$ python -q
>>> import numpy as np
>>> np.set_printoptions(suppress=True, linewidth=100)
>>> A = np.load("block1.npy")
>>> print(A)
[[ 4. -1.  0.  0.  0.]
 [-1.  3. -1.  0.  0.]
 [ 0. -1.  2. -1.  0.]
 [ 0.  0. -1.  3. -1.]
 [ 0.  0.  0. -1.  0.]]
>>> x0 = np.array([2, 2, 0, 0, 2])
>>> rhs = A @ x0
>>> beta, lr = np.zeros(5), 1 / np.linalg.norm(A, 2) ** 2
>>> for i in range(150):
...     beta -= lr * A.T @ (A @ beta - rhs)
...     if i % 50 == 0: print(i, round(np.linalg.norm(A @ beta - rhs), 2))
... 
0 5.01
50 0.53
100 0.4
>>> print(round(float(np.linalg.cond(A)), 2))
13.63
>>> Y = np.array([[-1, 1], [-1, -2], [1, 1], [0, -1], [1, 1]])
>>> print(np.linalg.matrix_rank(np.vstack([A, Y.T])))
5
>>> print(np.einsum("ik,kj->ji", A, Y))
[[-3. -3.  3. -2.  0.]
 [ 6. -8.  5. -5.  1.]]
>>> w, V = np.linalg.eigh(A)
>>> x0 = np.array([0, 5, 5, 0, -1])
>>> print(x0 @ A @ x0)
75.0
>>> print(np.round(np.linalg.eigvalsh(A[1:, 1:]), 2))
[-0.35  1.11  3.14  4.09]
>>> print(round(float(x0 @ A @ x0 / (x0 @ x0)), 2), np.round(w[0], 2), round(float(w[-1]), 2))
1.47 -0.35 4.77
>>> print(np.round(V * np.abs(w) @ V.T, 2) + 0)
[[ 4.   -1.    0.    0.    0.01]
 [-1.    3.   -0.99  0.01  0.03]
 [ 0.   -0.99  2.02 -0.96  0.1 ]
 [ 0.    0.01 -0.96  3.07 -0.79]
 [ 0.01  0.03  0.1  -0.79  0.61]]
>>> print(round(np.linalg.det(A), 2))
-18.0
>>> print(np.trace(A))
12.0
>>> print(np.round(np.sort(np.abs(np.linalg.eigvals(A))), 2))
[0.35 1.04 2.69 3.85 4.77]
>>> print(np.round(np.linalg.matrix_power(A, 4), 2))
[[ 339. -201.   58.  -12.    1.]
 [-201.  196.  -97.   47.   -8.]
 [  58.  -97.   88.  -93.   22.]
 [ -12.   47.  -93.  156.  -41.]
 [   1.   -8.   22.  -41.   11.]]
>>> print(np.allclose(A @ A.T, A.T @ A))
True
>>> print(round(np.linalg.eigvalsh(A).min(), 2))
-0.35
>>> print([round(float(np.linalg.det(A[:i, :i])), 2) + 0 for i in range(1, 6)])
[4.0, 11.0, 18.0, 43.0, -18.0]
>>> arr = np.load("arr.npy")
>>> print(arr)
[[-6 -2  5 -5  6]
 [ 0  0  0  0  0]
 [-1  1  2  5  4]
 [-3 -1  0 -3 -1]
 [ 0 -3  3 -3  1]
 [ 0  0  0  0  0]
 [-3  0  0  2  3]
 [-1  1  2  5  4]
 [ 2  0  7 -1  5]
 [-3 -1  0 -3 -1]
 [-3  2  2  1  6]
 [ 0  0  0  0  0]
 [ 2  1  2  3  1]
 [-6 -1  0 -1  2]
 [-1  1  2  5  4]
 [ 0 -1  5 -4  4]
 [ 2  1  2  3  1]
 [ 0 -1  5 -4  4]
 [ 2  1  2  3  1]
 [ 0  0  0  0  0]
 [-3 -3  3 -1  4]
 [ 0 -3  3 -3  1]
 [ 0  0  0  0  0]
 [-3  0  0  2  3]]
>>> rng = np.random.default_rng(29)
>>> labels = rng.permutation(5)
>>> print(labels)
[3 4 2 0 1]
>>> Y = A[labels][:, labels]
>>> print(round(float(np.linalg.det(Y)), 2), round(float(np.linalg.det(A[labels])), 2))
-18.0 -18.0
>>> print(np.diag(Y))
[3. 0. 2. 4. 3.]
>>> print(np.round(np.sort(np.abs(np.linalg.eigvals(Y))), 2))
[0.35 1.04 2.69 3.85 4.77]
>>> d = np.linalg.norm(arr[:, None] - arr[None], axis=-1)
>>> print(np.round(np.linalg.norm(arr - arr.mean(axis=0), axis=1), 2))
[8.79 3.07 5.45 5.2  4.48 3.07 3.46 5.45 6.69 5.2  4.99 3.07 4.6  5.45 5.45 5.57 4.6  5.57 4.6
 3.07 4.08 4.48 3.07 3.46]
>>> print(d[12].round(6).argsort(kind="stable")[:4])
[12 16 18  1]
>>> print(np.linalg.matrix_rank(d ** 2))
7
>>> print(np.unravel_index(d.round(6).argmax(), d.shape))
(np.int64(0), np.int64(12))
>>> print(d.shape)
(24, 24)
>>> print(np.flatnonzero(d[12] < d.mean() / 2))
[12 16 18]
>>> print(d[:5, :5].round(2))
[[ 0.   11.22 12.12  9.38  8.37]
 [11.22  0.    6.86  4.47  5.29]
 [12.12  6.86  0.   10.05  9.54]
 [ 9.38  4.47 10.05  0.    5.1 ]
 [ 8.37  5.29  9.54  5.1   0.  ]]
